% ipython --no-banner

In [1]: import numpy as np

In [2]: from numpy import linalg as LA

In [3]: np.set_printoptions(precision=3, suppress=True, linewidth=160, legacy="1.25")

In [4]: K = np.array([[0, 8, 1, 5, 32, -9],
   ...:     [1, -9, 0, 3, -36, 5],
   ...:     [9, -6, -8, 3, -24, -8],
   ...:     [-7, -2, 1, -9, -8, 2],
   ...:     [0, -1, 6, -9, -4, 7],
   ...:     [-4, 7, -7, -7, 28, 0],
   ...:     [7, 1, -9, -1, 4, 9],
   ...:     [1, 3, 4, -1, 12, -5],
   ...:     [6, -2, -8, -5, -8, -5],
   ...:     [0, 0, 2, 4, 0, -4]])

In [5]: # rows and columns are dependent

In [6]: r = LA.matrix_rank(K)

In [7]: r
Out[7]: 5

In [8]: N = LA.svd(K)[2][r:].T

In [9]: np.allclose(K @ N, 0)
Out[9]: True

In [10]: [int(LA.matrix_rank(np.delete(K, i, axis=0))) for i in range(10)]
Out[10]: [5, 5, 5, 5, 5, 5, 5, 5, 5, 5]

In [11]: np.round(N[:, 0] / N[np.abs(N[:, 0]).round(6).argmax(), 0], 3) + 0
Out[11]: array([ 0.  ,  1.  ,  0.  ,  0.  , -0.25,  0.  ])

In [12]: [int(LA.matrix_rank(K[:i])) for i in range(1, len(K) + 1)]
Out[12]: [1, 2, 3, 4, 5, 5, 5, 5, 5, 5]

In [13]: LA.matrix_rank(K.T @ K), LA.matrix_rank(K @ K.T)
Out[13]: (5, 5)

In [14]: N.shape
Out[14]: (6, 1)

In [15]: [int(LA.matrix_rank(K[:, :j + 1])) for j in range(6)]
Out[15]: [1, 2, 3, 4, 4, 5]

In [16]: np.round(K @ N, 3) + 0
Out[16]: 
array([[0.],
       [0.],
       [0.],
       [0.],
       [0.],
       [0.],
       [0.],
       [0.],
       [0.],
       [0.]])

In [17]: x0 = np.array([3, 1, 5, 5, 4, 0])

In [18]: (K * x0).sum(axis=1)
Out[18]: array([ 166, -135, -100,  -95,  -32,   37,  -12,   69,  -81,   30])

In [19]: K * x0
Out[19]: 
array([[   0,    8,    5,   25,  128,    0],
       [   3,   -9,    0,   15, -144,    0],
       [  27,   -6,  -40,   15,  -96,    0],
       [ -21,   -2,    5,  -45,  -32,    0],
       [   0,   -1,   30,  -45,  -16,    0],
       [ -12,    7,  -35,  -35,  112,    0],
       [  21,    1,  -45,   -5,   16,    0],
       [   3,    3,   20,   -5,   48,    0],
       [  18,   -2,  -40,  -25,  -32,    0],
       [   0,    0,   10,   20,    0,    0]])

In [20]: (K @ x0).argmax()
Out[20]: 0

In [21]: K @ (2 * x0)
Out[21]: array([ 332, -270, -200, -190,  -64,   74,  -24,  138, -162,   60])

In [22]: LA.norm(K @ x0) <= LA.norm(K, 2) * LA.norm(x0) + 1e-9
Out[22]: True

In [23]: left, sigma, Vt = LA.svd(K)

In [24]: evecs = Vt[:(sigma > 1e-8).sum()]

In [25]: rng = np.random.default_rng(33941)

In [26]: x0 = K[8] + -1 * K[6] + rng.integers(2) * np.eye(6)[4]

In [27]: x0
Out[27]: array([ -1.,  -3.,   1.,  -4., -12., -14.])

In [28]: np.allclose(evecs.T @ evecs @ x0, x0)
Out[28]: True

In [29]: np.round(evecs.T @ evecs, 3) + 0
Out[29]: 
array([[1.   , 0.   , 0.   , 0.   , 0.   , 0.   ],
       [0.   , 0.059, 0.   , 0.   , 0.235, 0.   ],
       [0.   , 0.   , 1.   , 0.   , 0.   , 0.   ],
       [0.   , 0.   , 0.   , 1.   , 0.   , 0.   ],
       [0.   , 0.235, 0.   , 0.   , 0.941, 0.   ],
       [0.   , 0.   , 0.   , 0.   , 0.   , 1.   ]])

In [30]: M2 = np.array([[3]])

In [31]: C = np.array([[3, 1, 0, 0, 0, 1, 1, 0],
    ...:     [0, 2, 2, 1, 0, 0, 0, 3],
    ...:     [0, 2, 2, 3, 1, 1, 0, 0],
    ...:     [3, 0, 1, 2, 1, 0, 3, 2],
    ...:     [1, 3, 0, 1, 3, 2, 3, 1],
    ...:     [1, 2, 0, 0, 1, 1, 0, 1],
    ...:     [2, 1, 2, 0, 3, 2, 3, 0],
    ...:     [3, 1, 0, 0, 2, 3, 2, 3]])

In [32]: m1 = np.block([[M2, np.array([[-1, -1, 0, -5, 8, 2, 5, 8]])], [np.zeros((8, 1)), C]])

In [33]: m1
Out[33]: 
array([[ 3., -1., -1.,  0., -5.,  8.,  2.,  5.,  8.],
       [ 0.,  3.,  1.,  0.,  0.,  0.,  1.,  1.,  0.],
       [ 0.,  0.,  2.,  2.,  1.,  0.,  0.,  0.,  3.],
       [ 0.,  0.,  2.,  2.,  3.,  1.,  1.,  0.,  0.],
       [ 0.,  3.,  0.,  1.,  2.,  1.,  0.,  3.,  2.],
       [ 0.,  1.,  3.,  0.,  1.,  3.,  2.,  3.,  1.],
       [ 0.,  1.,  2.,  0.,  0.,  1.,  1.,  0.,  1.],
       [ 0.,  2.,  1.,  2.,  0.,  3.,  2.,  3.,  0.],
       [ 0.,  3.,  1.,  0.,  0.,  2.,  3.,  2.,  3.]])

In [34]: M2 = np.inv(m1)
AttributeError: module 'numpy' has no attribute 'inv'


In [35]: M2 = LA.inv(m1)

In [36]: LA.det(m1) * M2
Out[36]: 
array([[ -2866., -12702.,    198.,  -6651.,   3116.,   -807.,   8779.,   4895.,   2710.],
       [    -0.,   -660.,   1314.,     24.,  -1728.,   2070.,  -4140.,   -474.,    528.],
       [    -0.,  -2040.,  -1410.,    465.,    912.,  -1809.,   -681.,    489.,   1632.],
       [    -0.,   -600.,  -1932.,   -369.,    774.,   1491.,   1317.,  -2385.,    480.],
       [     0.,    690.,   1362.,  -2370.,  -1320.,   -210.,    420.,   1668.,   -552.],
       [    -0.,   5376.,   3210.,     39.,  -2808.,   2289.,  -8877.,  -1845.,    858.],
       [    -0.,  -2166.,   -612.,  -1719.,   3396.,  -1023.,   6345.,    633.,  -3426.],
       [     0.,  -2412.,  -1920.,   1182.,    876.,  -3378.,   6756.,    300.,    210.],
       [    -0.,   1530.,  -1092.,    726.,   -684.,    282.,   -564.,    708.,  -1224.]])

In [37]: np.round(LA.inv(M2), 3) + 0
Out[37]: 
array([[ 3., -1., -1.,  0., -5.,  8.,  2.,  5.,  8.],
       [ 0.,  3.,  1.,  0.,  0.,  0.,  1.,  1.,  0.],
       [ 0.,  0.,  2.,  2.,  1.,  0.,  0.,  0.,  3.],
       [ 0.,  0.,  2.,  2.,  3.,  1.,  1.,  0.,  0.],
       [ 0.,  3.,  0.,  1.,  2.,  1.,  0.,  3.,  2.],
       [ 0.,  1.,  3.,  0.,  1.,  3.,  2.,  3.,  1.],
       [ 0.,  1.,  2.,  0.,  0.,  1.,  1.,  0.,  1.],
       [ 0.,  2.,  1.,  2.,  0.,  3.,  2.,  3.,  0.],
       [ 0.,  3.,  1.,  0.,  0.,  2.,  3.,  2.,  3.]])

In [38]: np.allclose(M2, m1.T)
Out[38]: False

In [39]: np.round(m1 @ M2, 3) + 0
Out[39]: 
array([[1., 0., 0., 0., 0., 0., 0., 0., 0.],
       [0., 1., 0., 0., 0., 0., 0., 0., 0.],
       [0., 0., 1., 0., 0., 0., 0., 0., 0.],
       [0., 0., 0., 1., 0., 0., 0., 0., 0.],
       [0., 0., 0., 0., 1., 0., 0., 0., 0.],
       [0., 0., 0., 0., 0., 1., 0., 0., 0.],
       [0., 0., 0., 0., 0., 0., 1., 0., 0.],
       [0., 0., 0., 0., 0., 0., 0., 1., 0.],
       [0., 0., 0., 0., 0., 0., 0., 0., 1.]])

In [40]: (np.abs(M2) > 1e-9).astype(int)
Out[40]: 
array([[1, 1, 1, 1, 1, 1, 1, 1, 1],
       [0, 1, 1, 1, 1, 1, 1, 1, 1],
       [0, 1, 1, 1, 1, 1, 1, 1, 1],
       [0, 1, 1, 1, 1, 1, 1, 1, 1],
       [0, 1, 1, 1, 1, 1, 1, 1, 1],
       [0, 1, 1, 1, 1, 1, 1, 1, 1],
       [0, 1, 1, 1, 1, 1, 1, 1, 1],
       [0, 1, 1, 1, 1, 1, 1, 1, 1],
       [0, 1, 1, 1, 1, 1, 1, 1, 1]])

In [41]: z = rng.permutation(9)

In [42]: z
Out[42]: array([7, 2, 3, 8, 1, 0, 5, 6, 4])

In [43]: M2 = m1[z][:, z]

In [44]: np.sort(np.abs(LA.eigvals(M2)))
Out[44]: array([ 0.734,  1.868,  1.868,  2.77 ,  3.   ,  3.381,  3.381,  3.519, 10.051])

In [45]: np.allclose(M2, m1)
Out[45]: False

In [46]: np.diag(M2)
Out[46]: array([3., 2., 2., 3., 3., 3., 3., 1., 2.])

In [47]: (m1 - m1.T) / 2
Out[47]: 
array([[ 0. , -0.5, -0.5,  0. , -2.5,  4. ,  1. ,  2.5,  4. ],
       [ 0.5,  0. ,  0.5,  0. , -1.5, -0.5,  0. , -0.5, -1.5],
       [ 0.5, -0.5,  0. ,  0. ,  0.5, -1.5, -1. , -0.5,  1. ],
       [ 0. ,  0. ,  0. ,  0. ,  1. ,  0.5,  0.5, -1. ,  0. ],
       [ 2.5,  1.5, -0.5, -1. ,  0. ,  0. ,  0. ,  1.5,  1. ],
       [-4. ,  0.5,  1.5, -0.5,  0. ,  0. ,  0.5,  0. , -0.5],
       [-1. ,  0. ,  1. , -0.5,  0. , -0.5,  0. , -1. , -1. ],
       [-2.5,  0.5,  0.5,  1. , -1.5,  0. ,  1. ,  0. , -1. ],
       [-4. ,  1.5, -1. ,  0. , -1. ,  0.5,  1. ,  1. ,  0. ]])

In [48]: LA.matrix_power(m1, 4)
Out[48]: 
array([[  81., 4541., 5426., 2421., 1566., 4999., 4501., 4716., 4204.],
       [   0.,  650.,  643.,  346.,  282.,  519.,  512.,  553.,  509.],
       [   0., 1535., 1391.,  717.,  583., 1246., 1210., 1348., 1124.],
       [   0., 1631., 1436.,  797.,  675., 1340., 1269., 1470., 1144.],
       [   0., 2072., 2097., 1104.,  861., 1797., 1676., 1900., 1507.],
       [   0., 2420., 2441., 1292., 1054., 2129., 2002., 2231., 1908.],
       [   0.,  931.,  883.,  449.,  364.,  767.,  761.,  807.,  734.],
       [   0., 2044., 2068., 1162.,  971., 1804., 1672., 1916., 1666.],
       [   0., 2158., 2210., 1121.,  859., 1857., 1796., 1926., 1708.]])

In [49]: m1 @ m1
Out[49]: 
array([[  9.,  23.,  35.,   3., -18.,  76.,  57.,  54.,  45.],
       [  0.,  12.,   8.,   4.,   1.,   4.,   6.,   6.,   4.],
       [  0.,  12.,  11.,   9.,  10.,   9.,  11.,   9.,  17.],
       [  0.,  11.,  13.,  11.,  15.,   9.,   5.,  12.,  14.],
       [  0.,  28.,  13.,  10.,   8.,  19.,  18.,  25.,  11.],
       [  0.,  20.,  24.,  13.,   8.,  23.,  18.,  24.,  19.],
       [  0.,   8.,  11.,   4.,   3.,   6.,   7.,   6.,  11.],
       [  0.,  17.,  24.,  12.,  10.,  22.,  18.,  20.,   8.],
       [  0.,  27.,  22.,   6.,   3.,  21.,  23.,  21.,  17.]])

In [50]: np.allclose(m1 @ m1.T, m1.T @ m1)
Out[50]: False

In [51]: np.round(LA.det(m1), 3)
Out[51]: -8598.0

In [52]: np.allclose(m1, m1.T)
Out[52]: False

In [53]: round(np.abs(LA.eigvals(m1)).max(), 3)
Out[53]: 10.051

In [54]: M2 = np.array([[-0.4, 0.2, -1.1],
    ...:     [0.0, -1.2, -0.4],
    ...:     [0.2, 0.8, -0.8],
    ...:     [0.6, -0.3, -1.6],
    ...:     [-0.4, -0.6, 0.1],
    ...:     [0.4, -2.2, 0.3],
    ...:     [0.3, 2.1, -0.9],
    ...:     [-1.0, -0.7, 0.2],
    ...:     [0.8, -0.1, 0.7],
    ...:     [-0.5, 0.3, 1.6]])

In [55]: C = np.array([[-0.1, -0.3, 0.9, -1.3, 2.0, -0.4, 1.3, 1.1, 1.4, 0.7, 0.4, -0.3, -1.7],
    ...:     [-0.3, 0.7, 1.4, 0.9, 1.3, 1.5, 0.2, 0.9, -1.3, 2.3, 0.1, 1.7, 1.0],
    ...:     [0.7, 0.9, -0.7, 0.5, 0.2, 1.8, -0.8, 1.1, 1.2, -0.3, -0.5, -1.1, -1.8]])

In [56]: E = M2 @ C

In [57]: E
Out[57]: 
array([[-0.79, -0.73,  0.69,  0.15, -0.76, -1.52,  0.4 , -1.47, -2.14,  0.51,  0.41,  1.67,  2.86],
       [ 0.08, -1.2 , -1.4 , -1.28, -1.64, -2.52,  0.08, -1.52,  1.08, -2.64,  0.08, -1.6 , -0.48],
       [-0.82, -0.22,  1.86,  0.06,  1.28, -0.32,  1.06,  0.06, -1.72,  2.22,  0.56,  2.18,  1.9 ],
       [-1.09, -1.83,  1.24, -1.85,  0.49, -3.57,  2.  , -1.37, -0.69,  0.21,  1.01,  1.07,  1.56],
       [ 0.29, -0.21, -1.27,  0.03, -1.56, -0.56, -0.72, -0.87,  0.34, -1.69, -0.27, -1.01, -0.1 ],
       [ 0.83, -1.39, -2.93, -2.35, -2.  , -2.92, -0.16, -1.21,  3.78, -4.87, -0.21, -4.19, -3.42],
       [-1.29,  0.57,  3.84,  1.05,  3.15,  1.41,  1.53,  1.23, -3.39,  5.31,  0.78,  4.47,  3.21],
       [ 0.45, -0.01, -2.02,  0.77, -2.87, -0.29, -1.6 , -1.51, -0.25, -2.37, -0.57, -1.11,  0.64],
       [ 0.44,  0.32,  0.09, -0.78,  1.61,  0.79,  0.46,  1.56,  2.09,  0.12, -0.04, -1.18, -2.72],
       [ 1.08,  1.8 , -1.15,  1.72, -0.29,  3.53, -1.87,  1.48,  0.83, -0.14, -0.97, -1.1 , -1.73]])

In [58]: # rank 3

In [59]: left, sigma, Vt = LA.svd(E)

In [60]: np.argmax(sigma[:-1] / (sigma[1:] + 1e-6)) + 1
Out[60]: 3

In [61]: sigma.round(3) + 0
Out[61]: array([16.315,  9.555,  6.345,  0.   ,  0.   ,  0.   ,  0.   ,  0.   ,  0.   ,  0.   ])

In [62]: M2 = left[:, :3] @ np.diag(sigma[:3]) @ Vt[:3]

In [63]: round(LA.norm(E - M2) / LA.norm(E), 3)
Out[63]: 0.0

In [64]: LA.matrix_rank(M2)
Out[64]: 3

In [65]: LA.matrix_rank(E, rtol=0.05)
Out[65]: 3

In [66]: M2
Out[66]: 
array([[-0.79, -0.73,  0.69,  0.15, -0.76, -1.52,  0.4 , -1.47, -2.14,  0.51,  0.41,  1.67,  2.86],
       [ 0.08, -1.2 , -1.4 , -1.28, -1.64, -2.52,  0.08, -1.52,  1.08, -2.64,  0.08, -1.6 , -0.48],
       [-0.82, -0.22,  1.86,  0.06,  1.28, -0.32,  1.06,  0.06, -1.72,  2.22,  0.56,  2.18,  1.9 ],
       [-1.09, -1.83,  1.24, -1.85,  0.49, -3.57,  2.  , -1.37, -0.69,  0.21,  1.01,  1.07,  1.56],
       [ 0.29, -0.21, -1.27,  0.03, -1.56, -0.56, -0.72, -0.87,  0.34, -1.69, -0.27, -1.01, -0.1 ],
       [ 0.83, -1.39, -2.93, -2.35, -2.  , -2.92, -0.16, -1.21,  3.78, -4.87, -0.21, -4.19, -3.42],
       [-1.29,  0.57,  3.84,  1.05,  3.15,  1.41,  1.53,  1.23, -3.39,  5.31,  0.78,  4.47,  3.21],
       [ 0.45, -0.01, -2.02,  0.77, -2.87, -0.29, -1.6 , -1.51, -0.25, -2.37, -0.57, -1.11,  0.64],
       [ 0.44,  0.32,  0.09, -0.78,  1.61,  0.79,  0.46,  1.56,  2.09,  0.12, -0.04, -1.18, -2.72],
       [ 1.08,  1.8 , -1.15,  1.72, -0.29,  3.53, -1.87,  1.48,  0.83, -0.14, -0.97, -1.1 , -1.73]])
